$ python3 -q
>>> import numpy as np
>>> from numpy import linalg as LA
>>> np.set_printoptions(precision=1, suppress=True, linewidth=100, sign=" ")
>>> K = 4 * np.eye(4) + np.eye(4, k=1)
>>> K
array([[ 4.,  1.,  0.,  0.],
       [ 0.,  4.,  1.,  0.],
       [ 0.,  0.,  4.,  1.],
       [ 0.,  0.,  0.,  4.]])
>>> # triangular
>>> vals, vecs = LA.eig(K)
>>> np.sort(LA.eigvals(LA.inv(K)))
array([ 0.2,  0.2,  0.2,  0.2])
>>> np.sort(LA.eigvals(K @ K))
array([ 16.,  16.,  16.,  16.])
>>> vals
array([ 4.,  4.,  4.,  4.])
>>> np.prod(vals)
np.float64(256.0)
>>> K @ vecs[:, 0] - vals[0] * vecs[:, 0]
array([ 0.,  0.,  0.,  0.])
>>> G = K.T @ K
>>> np.allclose(G, G.T)
True
>>> np.diag(G)
array([ 16.,  17.,  17.,  17.])
>>> np.trace(G), (K ** 2).sum()
(np.float64(67.0), np.float64(67.0))
>>> (K @ K.T).shape
(4, 4)
>>> LA.eigvalsh(G)[::-1]
array([ 23.4,  19.1,  14.1,  10.4])
>>> LA.svd(K, compute_uv=False) ** 2
array([ 23.4,  19.1,  14.1,  10.4])
>>> np.poly(K)
array([   1.,  -16.,   96., -256.,  256.])
>>> np.kron(np.eye(2, dtype=int), K)
array([[ 4.,  1.,  0.,  0.,  0.,  0.,  0.,  0.],
       [ 0.,  4.,  1.,  0.,  0.,  0.,  0.,  0.],
       [ 0.,  0.,  4.,  1.,  0.,  0.,  0.,  0.],
       [ 0.,  0.,  0.,  4.,  0.,  0.,  0.,  0.],
       [ 0.,  0.,  0.,  0.,  4.,  1.,  0.,  0.],
       [ 0.,  0.,  0.,  0.,  0.,  4.,  1.,  0.],
       [ 0.,  0.,  0.,  0.,  0.,  0.,  4.,  1.],
       [ 0.,  0.,  0.,  0.,  0.,  0.,  0.,  4.]])
>>> round(float(LA.eigvals(K).sum().real), 1)
16.0
>>> arr = np.loadtxt("m.csv", delimiter=",")
>>> arr
array([[ 2. ,  0. , -2.2,  0.7,  1.6, -0.2, -2.6,  1.3],
       [ 2.1, -1.6,  1.8,  0.7,  3.6, -1.4,  0.7,  4.6],
       [ 2. , -1.7,  1.9,  0.9,  3.6, -1.5,  0.7,  4.6],
       [ 1. ,  0.1, -1.1,  0.4,  0.9, -0.1, -1.2,  0.6],
       [ 1.4, -0.7,  0.4,  0.7,  2.2, -0.9, -0.3,  2.6],
       [ 1. ,  0. , -1.1,  0.4,  0.8, -0.1, -1.4,  0.6],
       [ 0.2,  0. , -0.2, -0.1, -0.1,  0.1,  0.1,  0. ],
       [ 2.1,  0.4, -2.1,  0.7,  1.5, -0.1, -2.5,  1.1],
       [ 0.4, -0.9,  1.4,  0.3,  1.5, -0.8,  1.1,  2. ],
       [ 1.2,  0.1, -1.1,  0.3,  0.8, -0.1, -1.3,  0.5],
       [ 0. , -0.1,  0.1, -0.1,  0.2,  0. , -0.1,  0. ],
       [ 1.6, -0.7,  0.5,  0.4,  2.1, -0.7, -0.3,  2.7],
       [ 3.2, -1.4,  0.7,  1.3,  4.4, -1.7, -0.5,  5.1],
       [ 0.2,  0.1, -0.1,  0. ,  0.1,  0. ,  0.1,  0.1],
       [ 1.9,  0.1, -2.2,  0.8,  1.6, -0.2, -2.5,  1.1],
       [ 1.2,  0.1, -1.2,  0.4,  0.9, -0.2, -1.4,  0.7],
       [ 1.9, -1.4,  1.8,  0.8,  3.7, -1.5,  0.6,  4.5],
       [ 1.8,  0. , -2.1,  0.8,  1.6, -0.3, -2.6,  1.2],
       [ 2.6, -0.6, -0.6,  1.1,  2.9, -0.7, -1.8,  3.2],
       [ 1. ,  0. , -1. ,  0.3,  0.7, -0.3, -1.1,  0.5],
       [ 2.2,  0.2, -2.2,  0.7,  1.7, -0.1, -2.5,  1.2],
       [ 1.9, -1.3,  1.9,  0.9,  3.6, -1.7,  0.8,  4.6],
       [-0.1,  0.1,  0. , -0.1,  0. , -0.1,  0.2, -0.2],
       [ 3.1, -1.4,  0.7,  1.1,  4.4, -1.5, -0.7,  5.3],
       [ 1. , -1.6,  3.1,  0.5,  2.8, -1.4,  2. ,  4.2],
       [ 0.9, -1.8,  3.1,  0.3,  2.7, -1.4,  2.2,  4.1],
       [ 1. ,  0.1, -1.1,  0.4,  0.8, -0.3, -1.2,  0.6],
       [ 2. ,  0.1, -2.4,  0.8,  1.6, -0.2, -2.5,  1.1],
       [ 0.3, -0.9,  1.5,  0.1,  1.3, -0.6,  1. ,  2. ],
       [ 1.9, -1.5,  1.8,  0.8,  3.6, -1.4,  0.7,  4.6],
       [ 1.7, -0.7,  0.2,  0.6,  2.2, -0.9, -0.4,  2.7],
       [ 3. , -1.5,  0.6,  1.3,  4.3, -1.6, -0.8,  5.3],
       [ 1.1, -1.7,  3.2,  0.3,  2.6, -1.4,  2. ,  3.9],
       [ 2.7, -0.7, -0.6,  1.1,  3.1, -1. , -1.6,  3.1],
       [ 3. , -1.4,  0.6,  1.2,  4.2, -1.6, -0.8,  5.2]])
>>> hat = arr @ LA.solve(arr.T @ arr, arr.T)
>>> np.diag(hat)
array([ 0.2,  0.2,  0.2,  0.1,  0.1,  0.1,  0.3,  0.3,  0.2,  0.1,  0.3,  0.2,  0.3,  0.2,  0.1,
        0.1,  0.3,  0.3,  0.4,  0.3,  0.2,  0.4,  0.2,  0.2,  0.2,  0.2,  0.2,  0.3,  0.1,  0.2,
        0.1,  0.2,  0.4,  0.4,  0.2])
>>> np.round(np.trace(hat), 1)
np.float64(8.0)
>>> np.round(LA.eigvalsh(hat), 1) + 0
array([ 0.,  0.,  0.,  0.,  0.,  0.,  0.,  0.,  0.,  0.,  0.,  0.,  0.,  0.,  0.,  0.,  0.,  0.,
        0.,  0.,  0.,  0.,  0.,  0.,  0.,  0.,  0.,  1.,  1.,  1.,  1.,  1.,  1.,  1.,  1.])
>>> Z = np.array([[-1, -2, 2, 3], [-3, 0, -3, -1]])
>>> m1 = np.repeat(Z, 12 // 2, axis=0)
>>> rng = np.random.default_rng(100)
>>> m1 = m1 + 0.1 * rng.normal(size=m1.shape)
>>> m1.round(1) + 0
array([[-1.1, -2. ,  2.1,  3.1],
       [-1.1, -1.9,  2.1,  3.1],
       [-0.9, -1.9,  2.2,  2.9],
       [-1. , -1.8,  1.9,  3. ],
       [-1.1, -2. ,  2. ,  2.8],
       [-1.1, -2.1,  2. ,  2.9],
       [-2.8, -0.1, -2.8, -1. ],
       [-3. ,  0. , -3. , -1.1],
       [-3. ,  0. , -3. , -0.9],
       [-3.1,  0. , -3.1, -1.2],
       [-3. , -0.1, -3. , -0.8],
       [-3. ,  0. , -2.9, -0.9]])
>>> hat = np.triu(np.array([[0, 1, 0, 2], [0, 1, 1, 2], [0, 1, 1, 2], [1, 2, 2, 1]]), 1) + np.eye(4)
>>> M2 = hat @ K @ LA.inv(hat)
>>> LA.matrix_rank(M2)
np.int64(4)
>>> round(float(LA.det(M2)), 1)
256.0
>>> np.poly(M2)
array([   1.,  -16.,   96., -256.,  256.])
>>> hat @ K - K @ hat
array([[ 0.,  0.,  0., -2.],
       [ 0.,  0.,  0., -1.],
       [ 0.,  0.,  0.,  0.],
       [ 0.,  0.,  0.,  0.]])
